$ ipython --no-banner

In [1]: import numpy as np

In [2]: np.set_printoptions(suppress=True, linewidth=200)

In [3]: def rnd(a):
   ...:     return np.round(a, 2) + 0
   ...: 

In [4]: arr = np.array([[0.1, -0.2, 1.1], [1.2, -1.0, -0.4], [0.9, -0.2, -0.9]])

In [5]: rng = np.random.default_rng(4719)

In [6]: lab = rng.permutation(3)

In [7]: print(lab)
[2 1 0]

In [8]: A2 = arr[lab][:, lab]

In [9]: print(A2)
[[-0.9 -0.2  0.9]
 [-0.4 -1.   1.2]
 [ 1.1 -0.2  0.1]]

In [10]: print(np.diag(A2))
[-0.9 -1.   0.1]

In [11]: print(rnd(np.poly(A2)))
[ 1.    1.8  -0.12 -0.66]

In [12]: print(rnd(np.einsum("ij,ji->", A2, A2)))
3.48

In [13]: q, evecs = np.linalg.qr(arr[:, :2])[0], np.linalg.qr(arr[:, 2:])[0]

In [14]: sv = np.linalg.svd(q.T @ evecs, compute_uv=False)

In [15]: print((sv > 0.9).sum())
0

In [16]: print(rnd(np.degrees(np.arccos(sv.clip(0, 1)))))
[40.43]

In [17]: print(rnd(np.linalg.norm(arr, 2)))
1.99

In [18]: print(rnd(np.linalg.norm(arr) ** 2 / np.linalg.norm(arr, 2) ** 2))
1.39

In [19]: print(rnd(np.linalg.norm(arr, axis=1)))
[1.12 1.61 1.29]

In [20]: print(rnd(np.linalg.norm(arr[1], 1)), rnd(np.linalg.norm(arr[1], np.inf)))
2.6 1.2

In [21]: print(np.linalg.norm(arr, axis=1).argmax())
1

In [22]: print(rnd(np.linalg.norm(arr[1] - arr[2])))
0.99

In [23]: print(rnd(np.linalg.norm(arr, "nuc")))
3.48

In [24]: print(np.count_nonzero(arr))
9

In [25]: np.zeros(3, 3)
Traceback (most recent call last):
  Cell In[25], line 1
    np.zeros(3, 3)
TypeError: Cannot interpret '3' as a data type


In [26]: arr[3]
Traceback (most recent call last):
  Cell In[26], line 1
    arr[3]
IndexError: index 3 is out of bounds for axis 0 with size 3


In [27]: print(rnd(np.linalg.svd(arr, compute_uv=False)))
[1.99 1.21 0.28]

In [28]: print(np.linalg.matrix_rank(arr))
3

In [29]: print(rnd(arr - arr[0]))
[[ 0.   0.   0. ]
 [ 1.1 -0.8 -1.5]
 [ 0.8  0.  -2. ]]

In [30]: print(np.abs(arr).max())
1.2

In [31]: print(rnd(arr.sum(axis=1)))
[ 1.  -0.2 -0.2]

In [32]: A = np.array([[-23, 2], [2, 33]])

In [33]: x = np.array([-2, 1])

In [34]: h1 = np.maximum(A @ x, 0)

In [35]: print(np.tanh(A @ x))
[1. 1.]

In [36]: print(h1)
[48 29]

In [37]: print(np.maximum(A @ (3 * x), 0))
[144  87]

In [38]: print(np.maximum(A @ x, 0) - np.maximum(-A @ x, 0))
[48 29]

In [39]: print(np.flatnonzero(h1 > 1e-9))
[0 1]

In [40]: hat = np.triu(np.array([[-3, 3], [2, -2]]), 1) + np.eye(2)

In [41]: A2 = hat @ A @ np.linalg.inv(hat)

In [42]: print(rnd(np.poly(A2)))
[   1.  -10. -763.]

In [43]: print(A2)
[[-17. 152.]
 [  2.  27.]]

In [44]: ev, evecs = np.linalg.eigh(A)

In [45]: x = np.array([0, 0])

In [46]: print((np.sign(evecs[:, -1].round(6)) == np.sign(evecs[0, -1].round(6))).astype(int))
[1 1]

In [47]: print(x @ A @ x)
0

In [48]: print(rnd(evecs * np.abs(ev) @ evecs.T))
[[23.08  0.36]
 [ 0.36 33.06]]

In [49]: print(np.abs(A).sum(axis=1).max(), rnd(np.abs(ev).max()))
35 33.07

In [50]: A2 = np.array([[2, -3], [0, 0]])

In [51]: W0 = A2 + A2.T

In [52]: print(W0)
[[ 4 -3]
 [-3  0]]

In [53]: # symmetric

In [54]: print(rnd(np.linalg.eigvalsh(W0).min()))
-1.61

In [55]: print(np.all(np.linalg.eigvalsh(W0) > 0))
False

In [56]: print([round(float(np.linalg.det(W0[:i, :i])), 2) + 0 for i in range(1, 3)])
[4.0, -9.0]

In [57]: u = np.array([2, 4])

In [58]: A2 = W0 + np.outer(u, np.eye(2)[0])

In [59]: print(rnd(np.linalg.det(A2) / np.linalg.det(W0)), rnd(1 + np.linalg.solve(W0, u)[0]))
-0.33 -0.33

In [60]: print(np.linalg.matrix_rank(np.linalg.inv(A2) - np.linalg.inv(W0), tol=1e-8))
1

In [61]: print(np.linalg.matrix_rank(A2 - W0))
1

In [62]: K = np.loadtxt("layer3.csv", delimiter=",")

In [63]: print(rnd(K))
[[1.   0.   0.   0.  ]
 [0.5  0.5  0.   0.  ]
 [0.   0.29 0.43 0.29]
 [0.12 0.25 0.25 0.38]]

In [64]: # a transition matrix

In [65]: u = np.array([-4, 9])

In [66]: print(np.convolve(A[0], u))
[  92 -215   18]

In [67]: print(rnd(np.einsum("ii->", K)))
2.3

In [68]: print(rnd(np.linalg.eigvals(K)))
[0.13 0.67 0.5  1.  ]

In [69]: print(rnd(np.poly(K)))
[ 1.   -2.3   1.79 -0.54  0.04]

In [70]: print(rnd(np.kron(np.eye(2, dtype=int), K)))
[[1.   0.   0.   0.   0.   0.   0.   0.  ]
 [0.5  0.5  0.   0.   0.   0.   0.   0.  ]
 [0.   0.29 0.43 0.29 0.   0.   0.   0.  ]
 [0.12 0.25 0.25 0.38 0.   0.   0.   0.  ]
 [0.   0.   0.   0.   1.   0.   0.   0.  ]
 [0.   0.   0.   0.   0.5  0.5  0.   0.  ]
 [0.   0.   0.   0.   0.   0.29 0.43 0.29]
 [0.   0.   0.   0.   0.12 0.25 0.25 0.38]]

In [71]: ev, evecs = np.linalg.eig(K)

In [72]: print(rnd(ev))
[0.13 0.67 0.5  1.  ]

In [73]: print(rnd(np.sort(np.linalg.eigvals(K @ K))))
[0.02 0.25 0.45 1.  ]

In [74]: print(rnd(K @ K))
[[1.   0.   0.   0.  ]
 [0.75 0.25 0.   0.  ]
 [0.18 0.34 0.26 0.23]
 [0.3  0.29 0.2  0.21]]

In [75]: print(rnd(np.linalg.matrix_power(K, 4)))
[[1.   0.   0.   0.  ]
 [0.94 0.06 0.   0.  ]
 [0.54 0.24 0.11 0.11]
 [0.61 0.2  0.09 0.09]]

In [76]: np.linalg.determinant(K)
Traceback (most recent call last):
  Cell In[76], line 1
    np.linalg.determinant(K)
AttributeError: module 'numpy.linalg' has no attribute 'determinant'


In [77]: assert K == K.T
Traceback (most recent call last):
  Cell In[77], line 1
    assert K == K.T
ValueError: The truth value of an array with more than one element is ambiguous. Use a.any() or a.all()


In [78]: data = np.load("block0.npy")

In [79]: print(data)
[[13  3 10]
 [ 3  7  4]
 [10  4 13]]

In [80]: # symmetric

In [81]: A2 = np.linalg.invert(arr)
Traceback (most recent call last):
  Cell In[81], line 1
    A2 = np.linalg.invert(arr)
AttributeError: module 'numpy.linalg' has no attribute 'invert'


In [82]: A2 = np.linalg.inv(arr)

In [83]: print(np.allclose(A2, arr.T))
False

In [84]: print(rnd(np.linalg.det(arr) * A2))
[[ 0.82 -0.4   1.18]
 [ 0.72 -1.08  1.36]
 [ 0.66 -0.16  0.14]]

In [85]: print(rnd(np.linalg.slogdet(arr)[0]))
1.0

In [86]: print(rnd(np.linalg.cond(arr)))
7.25

In [87]: print(rnd(A2))
[[ 1.23 -0.6   1.78]
 [ 1.08 -1.63  2.05]
 [ 0.99 -0.24  0.21]]

In [88]: print(rnd(np.linalg.inv(A2)))
[[ 0.1 -0.2  1.1]
 [ 1.2 -1.  -0.4]
 [ 0.9 -0.2 -0.9]]

In [89]: print(rnd(np.linalg.det(arr) * np.linalg.det(A2)))
1.0

In [90]: A2 = np.linalg.inv(data)

In [91]: print(rnd(np.linalg.det(data) * np.linalg.det(A2)))
1.0

In [92]: print(rnd(np.linalg.cond(data)))
8.62

In [93]: print(rnd(data @ A2))
[[1. 0. 0.]
 [0. 1. 0.]
 [0. 0. 1.]]

In [94]: print((np.abs(A2) > 1e-9).astype(int))
[[1 1 1]
 [1 1 1]
 [1 1 1]]

In [95]: print(rnd(A2))
[[ 0.19  0.   -0.15]
 [ 0.    0.17 -0.06]
 [-0.15 -0.06  0.21]]
